% python3 -q
>>> import numpy as np
>>> np.set_printoptions(precision=3, suppress=True, linewidth=140)
>>> A = np.loadtxt("run9.csv", delimiter=",")
>>> print(A)
[[-1.  1.  3.  2.  2. -3. -1.  0.  2.  3. -2.  0.]
 [ 1. -3.  3. -2. -1.  3.  0. -1. -1.  0. -2. -1.]
 [ 0.  1.  1. -2. -2. -3.  3.  2. -2. -1.  0.  1.]
 [ 2. -3.  1. -1.  1.  0. -3.  1. -2.  0. -3.  3.]
 [ 0.  3.  2. -1.  1. -3.  0.  1.  3. -1.  1.  1.]]
>>> print(A.sum(axis=1))
[ 6. -4. -2. -4.  7.]
>>> print(A.shape)
(5, 12)
>>> print(np.diff(A, axis=0))
[[ 2. -4.  0. -4. -3.  6.  1. -1. -3. -3.  0. -1.]
 [-1.  4. -2.  0. -1. -6.  3.  3. -1. -1.  2.  2.]
 [ 2. -4.  0.  1.  3.  3. -6. -1.  0.  1. -3.  2.]
 [-2.  6.  1.  0.  0. -3.  3.  0.  5. -1.  4. -2.]]
>>> print(np.unravel_index(np.abs(A).argmax(), A.shape))
(np.int64(0), np.int64(2))
>>> print(A.sum(axis=0))
[ 2. -1. 10. -4.  1. -6. -1.  3.  0.  1. -6.  4.]
>>> print(np.abs(A).max())
3.0
>>> print(np.linalg.svd(A, compute_uv=False))
[8.971 7.315 6.422 4.604 3.546]
>>> M2 = np.array([[3, 2],
...     [2, 3],
...     [2, 2],
...     [2, 1],
...     [0, 1],
...     [3, 0],
...     [0, 2],
...     [3, 1],
...     [1, 3],
...     [1, 0],
...     [3, 2],
...     [1, 0]])
>>> print(np.einsum("ij,ij->i", A, A))
[46. 40. 38. 48. 37.]
>>> print(np.linalg.matrix_rank(A @ M2))
2
>>> print(M2.T @ A.T)
[[ -1.  -3.  -5.  -5.   8.]
 [ 11. -12.   3. -20.  25.]]
>>> print(np.einsum("ik,kj->ji", A, M2))
[[ -1.  -3.  -5.  -5.   8.]
 [ 11. -12.   3. -20.  25.]]
>>> print(np.einsum("ij->j", A))
[ 2. -1. 10. -4.  1. -6. -1.  3.  0.  1. -6.  4.]
>>> print(np.vstack([A, M2.T]).shape)
(7, 12)
>>> M2 = A[0, 0] * A[1:] - np.outer(A[1:, 0], A[0])
>>> print(M2)
[[ 0.  2. -6.  0. -1.  0.  1.  1. -1. -3.  4.  1.]
 [ 0. -1. -1.  2.  2.  3. -3. -2.  2.  1.  0. -1.]
 [ 0.  1. -7. -3. -5.  6.  5. -1. -2. -6.  7. -3.]
 [ 0. -3. -2.  1. -1.  3.  0. -1. -3.  1. -1. -1.]]
>>> print(np.flatnonzero(~M2.round(6).any(axis=1)))
[]
>>> U, s, vt = np.linalg.svd(A, full_matrices=False)
>>> print(np.abs(vt[0]))
[0.208 0.589 0.026 0.155 0.11  0.553 0.18  0.112 0.39  0.039 0.262 0.014]
>>> print(U.shape, s.shape, vt.shape)
(5, 5) (5,) (5, 12)
>>> print(np.abs(U[:, 0]).round(6).argmax())
1
>>> print((s > 1e-8).sum())
5
>>> print(np.allclose(U * s @ vt, A))
True
>>> print(s)
[8.971 7.315 6.422 4.604 3.546]
>>> mat = np.load("x.npy")
>>> print(mat)
[[ 1.654  1.311 -1.538 -1.477]
 [-0.723 -1.801  1.708 -1.522]
 [-1.83  -2.071 -1.167 -0.001]
 [-1.22  -0.161  0.8   -2.616]
 [-0.935 -1.194  1.105 -2.341]
 [-0.33  -2.059 -0.889  1.965]
 [-0.853  0.906 -0.93   2.567]
 [ 1.884 -2.32  -0.175  0.195]
 [-1.29  -2.012  1.743  0.5  ]
 [-0.156 -2.622 -1.447  0.087]
 [ 1.992  1.069 -1.964  0.177]
 [ 0.158  1.063  0.746 -2.7  ]
 [ 2.077  1.994  0.449 -0.715]
 [ 1.958 -0.47   1.726 -1.402]
 [-2.483 -0.703 -1.145  1.014]
 [-2.704  0.667  0.642 -0.911]
 [ 1.518 -1.047 -0.345 -2.341]
 [-0.825 -1.101  0.653 -2.585]]
>>> x = np.array([4, 1, 1, 9])
>>> y = mat @ x
>>> beta, lr = np.zeros(4), 1 / np.linalg.norm(mat, 2) ** 2
>>> for i in range(12):
...     beta -= lr * mat.T @ (mat @ beta - y)
...     if i % 2 == 0: print(i, round(np.linalg.norm(mat @ beta - y), 3))
... 
0 17.341
2 8.85
4 4.669
6 2.477
8 1.315
10 0.699
>>> print(beta)
[3.971 1.004 0.89  8.945]
>>> def softmax(z):
...     e = np.exp(z - z.max(axis=-1, keepdims=True))
...     return e / e.sum(axis=-1, keepdims=True)
... 
>>> print(np.round(softmax(10 * mat[5]), 3) + 0)
[0. 0. 0. 1.]
>>> print(softmax(mat).sum(axis=1))
[1. 1. 1. 1. 1. 1. 1. 1. 1. 1. 1. 1. 1. 1. 1. 1. 1. 1.]
>>> S = mat @ mat.T / np.sqrt(4)
>>> print(softmax(S).round(6).argmax(axis=1))
[ 0  1  2  3  4  5  6  7  8  9 10 11 12 13 14 15 16 17]
>>> print(softmax(S)[5] @ mat)
[-0.549 -1.905 -0.872  1.185]
>>> Xc = (mat - mat.mean(axis=0)) / mat.std(axis=0)
>>> print(Xc.std(axis=0))
[1. 1. 1. 1.]
>>> beta = np.linalg.lstsq(np.delete(Xc, 3, axis=1), Xc[:, 3])[0]
>>> print(round(float(1 - np.var(Xc[:, 3] - np.delete(Xc, 3, axis=1) @ beta)), 3))
0.307
>>> print(beta)
[-0.173 -0.154 -0.527]
>>> print(np.abs(beta).argmax())
2
>>> M = np.load("m.npy")
>>> print(M)
[[-0.447 -0.166 -0.864  1.197 -0.48   1.49   1.323  0.648 -1.098]
 [-0.166 -0.847  0.547  0.74   0.593  2.415 -0.856 -1.034  1.649]
 [-0.864  0.547  0.86  -1.397  0.976  0.393 -0.095  0.955 -0.075]
 [ 1.197  0.74  -1.397  0.037  1.08   0.502 -0.468 -1.062  0.288]
 [-0.48   0.593  0.976  1.08  -0.571  1.188  1.462  0.902 -1.811]
 [ 1.49   2.415  0.393  0.502  1.188 -2.263  0.843  1.082  1.158]
 [ 1.323 -0.856 -0.095 -0.468  1.462  0.843 -0.646  0.161 -0.174]
 [ 0.648 -1.034  0.955 -1.062  0.902  1.082  0.161 -0.474  0.853]
 [-1.098  1.649 -0.075  0.288 -1.811  1.158 -0.174  0.853  0.351]]
>>> gram = M.T @ M
>>> print(np.linalg.matrix_rank(gram))
9
>>> print(np.allclose(gram, gram.T))
True
>>> print(np.diag(gram))
[ 8.233 12.297  5.771  6.782 10.669 18.214  6.033  6.491  9.515]
